$ python3 -q
>>> import numpy as np
>>> np.set_printoptions(precision=2, suppress=True, linewidth=140)
>>> M = np.load("mat.npy")
>>> M
array([[0, 0, 1, 0, 0, 0],
       [0, 0, 0, 0, 0, 1],
       [0, 1, 0, 0, 0, 0],
       [1, 0, 0, 0, 0, 0],
       [0, 0, 0, 0, 1, 0],
       [0, 0, 0, 1, 0, 0]])
>>> rng = np.random.default_rng(9496)
>>> idx = rng.permutation(6)
>>> idx
array([3, 2, 4, 1, 5, 0])
>>> Y = M[idx][:, idx]
>>> np.trace(Y)
np.int64(1)
>>> round(np.linalg.det(Y), 2), round(float(np.linalg.det(M[idx])), 2)
(np.float64(1.0), -1.0)
>>> x0 = np.array([0, 5, 2, -4, 0, -5])
>>> [p for p in range(1, 25) if np.allclose(np.linalg.matrix_power(M, p), np.eye(6))]
[5, 10, 15, 20]
>>> M.T @ (M @ x0)
array([ 0,  5,  2, -4,  0, -5])
>>> round(np.linalg.det(M), 2)
np.float64(1.0)
>>> 6 - np.linalg.matrix_rank(M - np.eye(6), tol=1e-8)
np.int64(2)
>>> M @ np.ones(6)
array([1., 1., 1., 1., 1., 1.])
>>> np.linalg.matrix_power(M, 100)
array([[1, 0, 0, 0, 0, 0],
       [0, 1, 0, 0, 0, 0],
       [0, 0, 1, 0, 0, 0],
       [0, 0, 0, 1, 0, 0],
       [0, 0, 0, 0, 1, 0],
       [0, 0, 0, 0, 0, 1]])
>>> p = np.eye(6)[2]
>>> for _ in range(3):
...     p = p @ M
...     print(p.round(2))
... 
[0. 1. 0. 0. 0. 0.]
[0. 0. 0. 0. 0. 1.]
[0. 0. 0. 1. 0. 0.]
>>> x0 = np.array([-3, 2, -3, -3, 1, 0])
>>> (M * x0).sum(axis=1)
array([-3,  0,  2, -3,  1, -3])
>>> M * x0
array([[ 0,  0, -3,  0,  0,  0],
       [ 0,  0,  0,  0,  0,  0],
       [ 0,  2,  0,  0,  0,  0],
       [-3,  0,  0,  0,  0,  0],
       [ 0,  0,  0,  0,  1,  0],
       [ 0,  0,  0, -3,  0,  0]])
>>> f = np.array([1, -1, 2, 2, 0, 0])
>>> Y = M + np.outer(f, np.eye(6)[0])
>>> np.linalg.matrix_rank(np.linalg.inv(Y) - np.linalg.inv(M), tol=1e-8)
np.int64(1)
>>> np.round(np.linalg.det(Y) / np.linalg.det(M), 2), np.round(1 + np.linalg.solve(M, f)[0], 2)
(np.float64(3.0), np.float64(3.0))
>>> Y
array([[ 1.,  0.,  1.,  0.,  0.,  0.],
       [-1.,  0.,  0.,  0.,  0.,  1.],
       [ 2.,  1.,  0.,  0.,  0.,  0.],
       [ 3.,  0.,  0.,  0.,  0.,  0.],
       [ 0.,  0.,  0.,  0.,  1.,  0.],
       [ 0.,  0.,  0.,  1.,  0.,  0.]])
>>> J = np.array([[-2.58, -0.42, 0.72], [-0.42, -2.31, 0.38], [0.72, 0.38, 2.89]])
>>> # equal to its transpose
>>> x0 = np.array([3, 0, 3])
>>> y = J @ x0
>>> y
array([-5.58, -0.12, 10.83])
>>> np.round(np.linalg.solve(J, 2 * y), 2) + 0
array([6., 0., 6.])
>>> np.round(np.linalg.solve(J.T, J[1]), 2) + 0
array([0., 1., 0.])
>>> def softmax(z):
...     e = np.exp(z - z.max(axis=-1, keepdims=True))
...     return e / e.sum(axis=-1, keepdims=True)
... 
>>> np.round(softmax(10 * J[2]), 2) + 0
array([0., 0., 1.])
>>> softmax(J[2])
array([0.1 , 0.07, 0.84])
>>> softmax(J[2] + -2)
array([0.1 , 0.07, 0.84])
>>> softmax(J).sum(axis=1)
array([1., 1., 1.])
>>> scores = J @ J.T / np.sqrt(3)
>>> softmax(scores)
array([[0.93, 0.05, 0.01],
       [0.12, 0.85, 0.03],
       [0.01, 0.01, 0.99]])
>>> softmax(scores + np.triu(np.full(scores.shape, -np.inf), 1))
array([[1.  , 0.  , 0.  ],
       [0.13, 0.87, 0.  ],
       [0.01, 0.01, 0.99]])
>>> f, v = J[1], J[0]
>>> np.round(f @ v, 2)
np.float64(2.33)
>>> p = (f @ v) / (f @ f) * f
>>> np.round((v - p) @ f, 2)
np.float64(0.0)
>>> v - p
array([-2.41,  0.53,  0.56])
>>> np.outer(f, v)
array([[ 1.08,  0.18, -0.3 ],
       [ 5.96,  0.97, -1.66],
       [-0.98, -0.16,  0.27]])
>>> np.linalg.matrix_rank(np.outer(f, v))
np.int64(1)
>>> round(float(np.linalg.eigvalsh(J).min()), 2)
-3.0
>>> [round(float(np.linalg.det(J[:i, :i])), 2) + 0 for i in range(1, 4)]
[-2.58, 5.78, 18.05]
>>> arr = np.load("x.npy")
>>> arr
array([[1, 2, 1, 2, 2],
       [5, 6, 5, 6, 6],
       [3, 4, 3, 4, 4],
       [2, 3, 2, 3, 3],
       [2, 3, 2, 3, 3],
       [0, 1, 0, 1, 1]])
>>> np.linalg.matrix_rank(arr, rtol=0.1)
np.int64(1)
>>> np.round(np.linalg.norm(arr, 2) / np.linalg.norm(arr), 2)
np.float64(1.0)
>>> left, sig, Vt = np.linalg.svd(arr, full_matrices=False)
>>> np.allclose(left * sig @ Vt, arr)
True
>>> np.round(sig / sig[0], 2) + 0
array([1.  , 0.07, 0.  , 0.  , 0.  ])
>>> np.round(left.T @ arr @ Vt.T, 2) + 0
array([[17.59,  0.  ,  0.  ,  0.  ,  0.  ],
       [ 0.  ,  1.31,  0.  ,  0.  ,  0.  ],
       [ 0.  ,  0.  ,  0.  ,  0.  ,  0.  ],
       [ 0.  ,  0.  ,  0.  ,  0.  ,  0.  ],
       [ 0.  ,  0.  ,  0.  ,  0.  ,  0.  ]])
>>> sig.round(2) + 0
array([17.59,  1.31,  0.  ,  0.  ,  0.  ])
>>> left.shape, sig.shape, Vt.shape
((6, 5), (5,), (5, 5))
>>> np.round(np.sqrt((sig ** 2).sum()), 2), round(np.linalg.norm(arr), 2)
(np.float64(17.64), np.float64(17.64))
>>> np.cumsum(sig ** 2) / np.sum(sig ** 2)
array([0.99, 1.  , 1.  , 1.  , 1.  ])
>>> (sig > 1e-8).sum()
np.int64(2)
>>> np.round(left.T @ left, 2) + 0
array([[1., 0., 0., 0., 0.],
       [0., 1., 0., 0., 0.],
       [0., 0., 1., 0., 0.],
       [0., 0., 0., 1., 0.],
       [0., 0., 0., 0., 1.]])
>>> C2 = M.T @ M
>>> np.diag(C2)
array([1, 1, 1, 1, 1, 1])
>>> np.trace(C2), (M ** 2).sum()
(np.int64(6), np.int64(6))
>>> np.linalg.eigvalsh(C2)[::-1]
array([1., 1., 1., 1., 1., 1.])
>>> C2
array([[1, 0, 0, 0, 0, 0],
       [0, 1, 0, 0, 0, 0],
       [0, 0, 1, 0, 0, 0],
       [0, 0, 0, 1, 0, 0],
       [0, 0, 0, 0, 1, 0],
       [0, 0, 0, 0, 0, 1]])
>>> mat = np.load("case8.npy")
>>> mat
array([[ 0, -5,  5,  3,  3],
       [ 0,  0, -2, -3, -5],
       [ 0,  0,  0,  0,  2],
       [ 0,  0,  0,  0,  0],
       [ 0,  0,  0,  0,  0]])
>>> P = np.triu(np.array([[2, 4, 1, 0, 2],
...     [1, 2, 4, 2, 1],
...     [3, 3, 1, 1, 2],
...     [3, 1, 4, 1, 2],
...     [5, 1, 5, 5, 0]]), 1) + np.eye(5)
>>> Y = P @ mat @ np.linalg.inv(P)
>>> np.round(np.linalg.det(Y), 2)
np.float64(0.0)
>>> Y = np.array([[1, -5, 7], [7, 7, -3]])
>>> F = Y.T @ Y
>>> F
array([[ 50,  44, -14],
       [ 44,  74, -56],
       [-14, -56,  58]])
>>> w, V = np.linalg.eigh(F)
>>> x0 = np.array([0, 2, -1])
>>> V * np.abs(w) @ V.T
array([[ 50.,  44., -14.],
       [ 44.,  74., -56.],
       [-14., -56.,  58.]])
>>> np.abs(F).sum(axis=1).max(), round(float(np.abs(w).max()), 2)
(np.int64(174), 142.55)
>>> np.linalg.eigvalsh(F[1:, 1:])
array([  9.43, 122.57])
